>>> import numpy as np
>>> np.set_printoptions(precision=2, suppress=True, linewidth=100, sign=" ")
>>> feats = np.loadtxt("layer11.csv", delimiter=",")
>>> feats
array([[-0.5, -0.9, -0.7],
       [-0.1, -0.1, -0.5],
       [ 0.1,  0.7,  0.6],
       [ 0.8, -0.1, -0.3],
       [-1.5,  0.2,  0.1],
       [ 0.3, -0.4,  0.7],
       [-1.4, -0.5, -0.3],
       [ 0.7,  1.5,  0. ],
       [ 1.3, -0.7, -0.3],
       [ 0.2,  0. ,  0.6],
       [ 0.1,  1.2, -0.3],
       [ 0.2, -0.8,  0.3],
       [ 0.5, -0.2, -1. ],
       [-0.2, -0.8,  2.1],
       [ 0. ,  0.8, -0.6],
       [ 0.8,  1.4, -1.2],
       [ 0.1,  0.2, -1.2],
       [14. , 12. , 52. ],
       [ 0.5, -0.2,  0.5],
       [ 0.3, -1.6, -0.8],
       [ 1.2, -0.7,  0.1],
       [-0.5,  1.1,  2.4],
       [-0.1, -0.1,  0.2],
       [ 0. ,  0. , -2.7],
       [ 0. , -0.5, -0.6],
       [ 0.8, -0.2, -0.5],
       [-1.3, -0.2,  1. ],
       [-0.9,  0.2, -0.5]])
>>> x0 = np.array([-1, 2, -1])
>>> h1 = np.maximum(feats @ x0, 0)
>>> np.flatnonzero(h1 > 1e-9)
array([  1,   2,   4,   6,   7,  10,  12,  14,  15,  16,  21,  23,  27])
>>> X = np.load("sample10.npy")
>>> X
array([[-2,  2,  0,  0],
       [-1, -2,  0,  0],
       [ 0,  0, -2,  2],
       [ 0,  0, -1, -2]])
>>> np.trace(X)
np.int64(-8)
>>> np.allclose(X, X.T)
False
>>> np.allclose(X @ X.T, X.T @ X)
False
>>> (X - X.T) / 2
array([[ 0. ,  1.5,  0. ,  0. ],
       [-1.5,  0. ,  0. ,  0. ],
       [ 0. ,  0. ,  0. ,  1.5],
       [ 0. ,  0. , -1.5,  0. ]])
